$ ipython --no-banner

In [1]: import numpy as np

In [2]: np.set_printoptions(precision=1, suppress=True, linewidth=140, legacy="1.25")

In [3]: rng = np.random.default_rng(5479)

In [4]: ang = rng.uniform(0, 2 * np.pi, 27)

In [5]: q, _ = np.linalg.qr(np.array([[0.1, -0.8], [-1.3, -0.1], [0.1, -0.3]]))

In [6]: M = 3 * np.c_[np.cos(ang), np.sin(ang)] @ q.T

In [7]: print(M.round(1) + 0)
[[ 2.6 -1.1  1. ]
 [-1.2  2.7 -0.6]
 [ 2.1 -1.9  0.9]
 [ 0.1 -3.   0.2]
 [-2.8  0.2 -1.1]
 [-2.   2.  -0.9]
 [-1.8  2.2 -0.8]
 [ 2.7 -0.6  1.1]
 [ 0.8  2.9  0.2]
 [ 1.8  2.3  0.6]
 [ 0.3  3.   0. ]
 [-2.6 -1.3 -0.9]
 [ 2.3  1.8  0.8]
 [-2.3  1.7 -0.9]
 [-0.6  2.9 -0.4]
 [-0.7  2.9 -0.4]
 [-1.2 -2.7 -0.3]
 [ 0.5 -2.9  0.3]
 [-1.7  2.3 -0.8]
 [-2.4 -1.6 -0.8]
 [ 2.7  0.8  1. ]
 [ 0.8 -2.9  0.4]
 [ 2.7 -0.8  1.1]
 [ 0.4  3.   0. ]
 [ 2.7  0.9  1. ]
 [ 2.5 -1.3  1. ]
 [-2.1  1.9 -0.9]]

In [8]: cov = np.cov(M, rowvar=False)

In [9]: print(round(float(np.corrcoef(M[:, 2], M[:, 1])[0, 1]), 1))
-0.3

In [10]: print(np.corrcoef(M.T))
[[ 1.  -0.2  1. ]
 [-0.2  1.  -0.3]
 [ 1.  -0.3  1. ]]

In [11]: print(M.std(axis=0))
[1.9 2.1 0.8]

In [12]: print(cov.shape)
(3, 3)

In [13]: print(np.argsort(-M.std(axis=0).round(6), kind="stable"))
[1 0 2]

In [14]: print(cov)
[[ 3.9 -0.8  1.5]
 [-0.8  4.6 -0.5]
 [ 1.5 -0.5  0.6]]

In [15]: print(np.argwhere(np.triu(np.abs(np.corrcoef(M.T)) > 0.8, 1)))
[[0 2]]

In [16]: labels = M[:, 2] > np.median(M[:, 2])

In [17]: r0 = M[labels].mean(axis=0) - M[~labels].mean(axis=0)

In [18]: print(((M - M.mean(axis=0)) @ r0 > 0).astype(int))
[1 0 1 1 0 0 0 1 0 1 0 0 1 0 0 0 1 1 0 0 1 1 1 0 1 1 0]

In [19]: x0 = np.array([-3, -7, 7])

In [20]: h = np.maximum(M @ x0, 0)

In [21]: print(M * (h > 1e-9)[:, None])
[[ 2.6 -1.1  1. ]
 [-0.   0.  -0. ]
 [ 2.1 -1.9  0.9]
 [ 0.1 -3.   0.2]
 [-0.   0.  -0. ]
 [-0.   0.  -0. ]
 [-0.   0.  -0. ]
 [ 2.7 -0.6  1.1]
 [ 0.   0.   0. ]
 [ 0.   0.   0. ]
 [ 0.   0.  -0. ]
 [-2.6 -1.3 -0.9]
 [ 0.   0.   0. ]
 [-0.   0.  -0. ]
 [-0.   0.  -0. ]
 [-0.   0.  -0. ]
 [-1.2 -2.7 -0.3]
 [ 0.5 -2.9  0.3]
 [-0.   0.  -0. ]
 [-2.4 -1.6 -0.8]
 [ 0.   0.   0. ]
 [ 0.8 -2.9  0.4]
 [ 2.7 -0.8  1.1]
 [ 0.   0.   0. ]
 [ 0.   0.   0. ]
 [ 2.5 -1.3  1. ]
 [-0.   0.  -0. ]]

In [22]: Z = M[[8, 20]].astype(float)

In [23]: for _ in range(7):
    ...:     labels = np.linalg.norm(M[:, None] - Z, axis=-1).argmin(axis=1)
    ...:     Z = np.array([M[labels == j].mean(axis=0) for j in range(2)])
    ...: 

In [24]: print(labels)
[1 0 1 1 0 0 0 1 0 0 0 0 1 0 0 0 1 1 0 0 1 1 1 0 1 1 0]

In [25]: print(Z[1] - Z[0])
[ 2.8 -2.9  1.2]

In [26]: left, sv, vt = np.linalg.svd(M)

In [27]: V = vt[:(sv > 1e-8).sum()]

In [28]: x0 = M[13] + 3 * M[17] + rng.integers(2) * np.eye(3)[0]

In [29]: print(x0)
[ 0.3 -7.1  0.1]

In [30]: print(np.diag(V.T @ V))
[0.9 1.  0.1]

In [31]: m1 = 4 * np.eye(3) + np.eye(3, k=1)

In [32]: print(m1)
[[4. 1. 0.]
 [0. 4. 1.]
 [0. 0. 4.]]

In [33]: print(np.sort(np.abs(np.linalg.eigvals(m1))))
[4. 4. 4.]

In [34]: print(round(float(np.linalg.det(m1)), 1))
64.0

In [35]: m1.inv()
AttributeError: 'numpy.ndarray' object has no attribute 'inv'


In [36]: J = np.array([[1, 1, -1, -1, 1, 1, -1, -1], [1, -1, 1, -1, -1, 1, -1, 1]])

In [37]: # columns 1 and 4 are equal

In [38]: x0 = np.array([3, -2, 3, 1, -2, 3, -1, 3])

In [39]: h = np.maximum(J @ x0, 0)

In [40]: print(np.maximum(J @ (3 * x0), 0))
[ 0 48]

In [41]: print(J.T @ h)
[ 16 -16  16 -16 -16  16 -16  16]

In [42]: print(np.flatnonzero(h > 1e-9))
[1]
